$ python3 -q
>>> import numpy as np
>>> from numpy import linalg as LA
>>> np.set_printoptions(precision=2, suppress=True, linewidth=160)
>>> K = np.load("m.npy")
>>> K
array([[15,  9,  5],
       [ 9, 21, 17],
       [ 5, 17, 15]])
>>> ev, evecs = LA.eigh(K)
>>> x0 = np.array([3, -3, 2])
>>> LA.eigvalsh(K[1:, 1:])
array([ 0.74, 35.26])
>>> np.abs(K).sum(axis=1).max(), round(float(np.abs(ev).max()), 2)
(np.int64(47), 39.46)
>>> evecs * np.maximum(ev, 0) @ evecs.T
array([[15.,  9.,  5.],
       [ 9., 21., 17.],
       [ 5., 17., 15.]])
>>> x0 @ K @ x0
np.int64(78)
>>> evecs * np.sqrt(ev) @ evecs.T
array([[3.7 , 1.11, 0.33],
       [1.11, 3.65, 2.53],
       [0.33, 2.53, 2.91]])
>>> round(x0 @ K @ x0 / (x0 @ x0), 2), round(float(ev[0]), 2), round(float(ev[-1]), 2)
(np.float64(3.55), 0.41, 39.46)
>>> q = K.astype(float).copy()
>>> for j in range(3):
...     q[:, j] -= q[:, :j] @ (q[:, :j].T @ q[:, j])
...     q[:, j] /= LA.norm(q[:, j])
... 
>>> np.round(q.T @ q, 2) + 0
array([[1., 0., 0.],
       [0., 1., 0.],
       [0., 0., 1.]])
>>> np.round(q.T @ K, 2) + 0
array([[18.19, 22.48, 16.65],
       [ 0.  , 17.48, 16.17],
       [ 0.  ,  0.  ,  0.57]])
>>> M2 = np.array([[2], [2], [1], [1]])
>>> Z = np.array([[6, 4]])
>>> rng = np.random.default_rng(461798)
>>> W0 = M2 @ Z + 0.3 * rng.normal(size=(4, 2))
>>> W0
array([[12.04,  8.01],
       [11.82,  8.29],
       [ 6.1 ,  4.3 ],
       [ 6.09,  3.75]])
>>> M2 = np.c_[W0[:, :1] @ np.array([[0]]), np.array([1, -3, 0, 4])]
>>> M2
array([[ 0.,  1.],
       [ 0., -3.],
       [ 0.,  0.],
       [ 0.,  4.]])
>>> LA.norm(M2 - W0 @ LA.lstsq(W0, M2)[0], axis=0)
array([0.  , 1.74])
>>> LA.norm(LA.qr(W0)[0].T @ M2, axis=0) ** 2 / ((M2 ** 2).sum(axis=0) + 1e-12)
array([0.  , 0.88])
>>> LA.matrix_rank(M2)
np.int64(1)
>>> LA.matrix_rank(np.c_[W0, M2])
np.int64(3)
>>> proj = W0 @ LA.solve(W0.T @ W0, W0.T)
>>> round(np.trace(proj), 2)
np.float64(2.0)
>>> proj @ W0[:, 1]
array([8.01, 8.29, 4.3 , 3.75])
>>> left, s, vt = LA.svd(W0)
>>> s
array([22.9 ,  0.44])
>>> M2 = left[:, :1] @ np.diag(s[:1]) @ vt[:1]
>>> round(LA.norm(W0 - M2, 2), 2), round(s[1], 2)
(np.float64(0.44), np.float64(0.44))
>>> M2
array([[11.97,  8.12],
       [11.94,  8.11],
       [ 6.18,  4.19],
       [ 5.91,  4.01]])
>>> q, r_ = LA.qr(W0)
>>> q
array([[-0.64,  0.3 ],
       [-0.62, -0.52],
       [-0.32, -0.32],
       [-0.32,  0.73]])
>>> np.round(q.T @ q, 2) + 0
array([[1., 0.],
       [0., 1.]])
>>> print(q.shape, r_.shape)
(4, 2) (2, 2)
>>> print(np.abs(np.diag(r_)))
[18.95  0.53]
>>> mat = np.array([[2, 2, 2, 2], [1, 3, 1, 3], [2, 2, 2, 2], [1, 3, 1, 3]])
>>> left, s, vt = LA.svd(mat)
>>> evecs = vt[:(s > 1e-8).sum()]
>>> x0 = mat[3] + 2 * mat[1] + rng.integers(2) * np.eye(4)[1]
>>> print(x0)
[3. 9. 3. 9.]
>>> LA.matrix_rank(np.vstack([mat, x0]))
np.int64(2)
>>> [round(float(x), 2) for x in LA.svd(mat, compute_uv=False)[:3]]
[8.26, 1.94, 0.0]
>>> LA.cond(mat) > 100
np.True_
>>> np.argsort(-LA.norm(mat, axis=0).round(6), kind="stable")[:3]
array([1, 3, 0])
>>> m1 = np.array([[3, 1, -3, 3, 3], [3, 2, 4, 4, -3], [12, 7, 9, 15, -6]])
>>> # looks like rank 2
>>> w1 = np.array([[-1, 3], [-1, 2], [-1, -2], [-1, -3], [-2, 1]])
>>> c = np.array([1, -3])
>>> H = np.maximum(m1 @ w1 + c, 0)
>>> (H > 0).mean(axis=0)
array([0.  , 0.33])
>>> print(LA.matrix_rank(H))
1
>>> (H > 0).astype(int)
array([[0, 1],
       [0, 0],
       [0, 0]])
>>> Z = np.array([[3, -1, -2], [3, 2, -1]])
>>> print(H @ Z)
[[24 16 -8]
 [ 0  0  0]
 [ 0  0  0]]
>>> (H @ Z).round(6).argmax(axis=1)
array([0, 0, 0])
>>> left, s, vt = LA.svd(m1)
>>> evecs = vt[:(s > 1e-8).sum()]
>>> x0 = m1[1] + 2 * m1[0] + rng.integers(2) * np.eye(5)[0]
>>> print(x0)
[10.  4. -2. 10.  3.]
>>> LA.matrix_rank(np.vstack([m1, x0]))
np.int64(3)
>>> round(float(LA.norm(x0 - evecs.T @ evecs @ x0)), 2)
0.78
>>> np.allclose(evecs.T @ evecs @ x0, x0)
False
>>> left, s, vt = LA.svd(m1)
>>> np.argmax(s[:-1] / (s[1:] + 1e-6)) + 1
np.int64(2)
>>> M2 = left[:, :2] @ np.diag(s[:2]) @ vt[:2]
>>> round(float(LA.norm(m1 - M2, 2)), 2), np.round(s[2], 2)
(0.0, np.float64(0.0))
>>> np.round(np.abs(m1 - M2).max(), 2)
np.float64(0.0)
>>> LA.matrix_rank(m1, rtol=0.05)
np.int64(2)
>>> rk = LA.matrix_rank(m1)
>>> rk
np.int64(2)
>>> N = LA.svd(m1)[2][rk:].T
>>> [int(LA.matrix_rank(m1[:, :j + 1])) for j in range(5)]
[1, 2, 2, 2, 2]
>>> LA.norm(m1, axis=0)
array([12.73,  7.35, 10.3 , 15.81,  7.35])
>>> round(LA.norm(m1, 1), 2), round(float(LA.norm(m1, np.inf)), 2)
(np.float64(22.0), 49.0)
>>> round(LA.norm(m1, 2), 2)
np.float64(24.26)
>>> np.round(LA.norm(m1) ** 2 / LA.norm(m1, 2) ** 2, 2)
np.float64(1.06)
>>> LA.norm(m1, axis=1).argmax()
np.int64(2)
>>> m1[1] @ m1[0]
np.int64(2)
>>> np.round(LA.norm(m1, "nuc"), 2)
np.float64(30.37)
>>> X = np.array([[7.05, -6.5, -3.46],
...     [3.16, -2.5, 0.26],
...     [-5.65, 4.67, 3.35],
...     [2.51, -2.14, -1.47],
...     [7.01, -5.89, -3.68],
...     [3.51, -3.72, -1.21],
...     [0.27, -0.8, 1.67],
...     [-2.65, 3.12, 0.14],
...     [-0.02, 0.5, -0.98],
...     [6.5, -5.81, -2.27],
...     [-1.75, 0.66, 3.23],
...     [1.32, -0.36, -0.75],
...     [1.76, -2.28, 2.23],
...     [0.03, -1.17, 2.53],
...     [-4.6, 3.91, 2.28],
...     [1.18, -1.68, 2.58],
...     [-4.25, 4.38, 0.57],
...     [1.89, -2.05, -2.03],
...     [-3.26, 2.44, 3.22],
...     [-1.56, 1.05, 2.56]])
>>> labels = X[:, 2] > np.median(X[:, 2])
>>> u = X[labels].mean(axis=0) - X[~labels].mean(axis=0)
>>> np.argsort(-np.abs(u).round(6), kind="stable")
array([0, 2, 1])
>>> ((X - X.mean(axis=0)) @ u > 0).astype(int)
array([0, 0, 1, 0, 0, 0, 1, 1, 1, 0, 1, 0, 0, 1, 1, 1, 1, 0, 1, 1])
>>> u
array([-4.81,  3.65,  3.97])
